$ ipython --no-banner

In [1]: import numpy as np

In [2]: np.set_printoptions(precision=4, suppress=True, linewidth=120)

In [3]: feats = np.array([[8.0, 4.0, 7.0], [-6.0, -3.0, -6.0], [-8.0, -4.0, -7.0]])

In [4]: hat = np.triu(np.array([[2, 1, 0], [1, 1, 0], [1, 2, 3]]), 1) + np.eye(3)

In [5]: B = hat @ feats @ np.linalg.inv(hat)

In [6]: print(round(float(np.linalg.det(B)), 4))
0.0

In [7]: B = feats / np.linalg.norm(feats, axis=1, keepdims=True)

In [8]: C2 = B @ B.T

In [9]: print(np.linalg.norm(B, axis=1))
[1. 1. 1.]

In [10]: print((C2 - 2 * np.eye(3)).round(6).argmax(axis=1))
[1 2 1]

In [11]: print(C2)
[[ 1.     -0.9978 -1.    ]
 [-0.9978  1.      0.9978]
 [-1.      0.9978  1.    ]]

In [12]: print(C2[2])
[-1.      0.9978  1.    ]

In [13]: vec = np.array([-2, -2, 0])

In [14]: h = np.maximum(feats @ vec, 0)

In [15]: print(np.maximum(feats @ (3 * vec), 0))
[ 0. 54. 72.]

In [16]: left, sv, Vt = np.linalg.svd(feats)

In [17]: vecs = Vt[:(sv > 1e-8).sum()]

In [18]: rng = np.random.default_rng(35)

In [19]: vec = feats[2] + -3 * feats[0] + rng.integers(2) * np.eye(3)[2]

In [20]: print(vec)
[-32. -16. -28.]

In [21]: print(np.linalg.matrix_rank(np.vstack([feats, vec])))
2

In [22]: print(np.round(vecs.T @ vecs, 4) + 0)
[[0.8 0.4 0. ]
 [0.4 0.2 0. ]
 [0.  0.  1. ]]

In [23]: rk = np.linalg.matrix_rank(feats)

In [24]: print(rk)
2

In [25]: null = np.linalg.svd(feats)[2][rk:].T

In [26]: print([int(np.linalg.matrix_rank(np.delete(feats, i, axis=0))) for i in range(3)])
[2, 1, 2]

In [27]: print(np.allclose(feats @ null, 0))
True

In [28]: print([int(np.linalg.matrix_rank(feats[:i])) for i in range(1, len(feats) + 1)])
[1, 2, 2]

In [29]: print(np.round(feats @ null, 4) + 0)
[[0.]
 [0.]
 [0.]]

In [30]: print(null.shape)
(3, 1)

In [31]: X = np.loadtxt("run4.csv", delimiter=",")

In [32]: print(X)
[[0. 2.]
 [2. 0.]]

In [33]: labels = rng.permutation(2)

In [34]: B = X[:, labels] * rng.choice([-1, 1], 2)

In [35]: print(B)
[[ 0. -2.]
 [ 2. -0.]]

In [36]: left, _, Vt = np.linalg.svd(X.T @ B)

In [37]: print(left @ Vt)
[[ 1.  0.]
 [ 0. -1.]]

In [38]: print(labels)
[0 1]

In [39]: C2 = X.T @ X

In [40]: print(C2)
[[4. 0.]
 [0. 4.]]

In [41]: print(np.linalg.svd(X, compute_uv=False) ** 2)
[4. 4.]

In [42]: print(np.trace(C2), (X ** 2).sum())
8.0 8.0

In [43]: print(np.linalg.matrix_rank(C2))
2

In [44]: left, sv, Vt = np.linalg.svd(feats)

In [45]: print(sv.round(4) + 0)
[18.4047  0.5155  0.    ]

In [46]: B = left[:, :2] @ np.diag(sv[:2]) @ Vt[:2]

In [47]: print(np.linalg.matrix_rank(feats, rtol=0.05))
1

In [48]: print(np.linalg.matrix_rank(B))
2

In [49]: print(round(float(np.abs(feats - B).max()), 4))
0.0

In [50]: mat = np.array([[0, -3, 2, -4], [3, 0, 1, 1], [-2, -1, 0, 0], [4, -1, 0, 0]])

In [51]: hat = np.triu(np.array([[-3, 3, 0, 0], [-2, -1, 2, 3], [-1, 1, -3, -3], [-2, 1, -1, 2]]), 1) + np.eye(4)

In [52]: B = hat @ mat @ np.linalg.inv(hat)

In [53]: print(B)
[[   9.  -30.   65.  284.]
 [  11.  -38.   77.  346.]
 [ -14.   44.  -88. -396.]
 [   4.  -13.   26.  117.]]

In [54]: print(np.linalg.matrix_rank(B))
4

In [55]: M = np.loadtxt("arr.csv", delimiter=",")

In [56]: print(M)
[[ 2.0196  1.8448  1.2321]
 [-0.918   2.2118 -1.807 ]
 [ 2.0196 -0.8395 -2.0534]]

In [57]: O, vecs = np.linalg.qr(M[:, :1])[0], np.linalg.qr(M[:, 1:])[0]

In [58]: sv = np.linalg.svd(O.T @ vecs, compute_uv=False)

In [59]: print(np.degrees(np.arccos(sv.clip(0, 1))))
[90.]

In [60]: print(np.round(np.linalg.norm(O @ O.T - vecs @ vecs.T, 2), 4))
1.0

In [61]: O = M.astype(float).copy()

In [62]: for j in range(3):
    ...:     O[:, j] -= O[:, :j] @ (O[:, :j].T @ O[:, j])
    ...:     O[:, j] /= np.linalg.norm(O[:, j])
    ...: 

In [63]: print(np.round(O.T @ M, 4) + 0)
[[3. 0. 0.]
 [0. 3. 0.]
 [0. 0. 3.]]
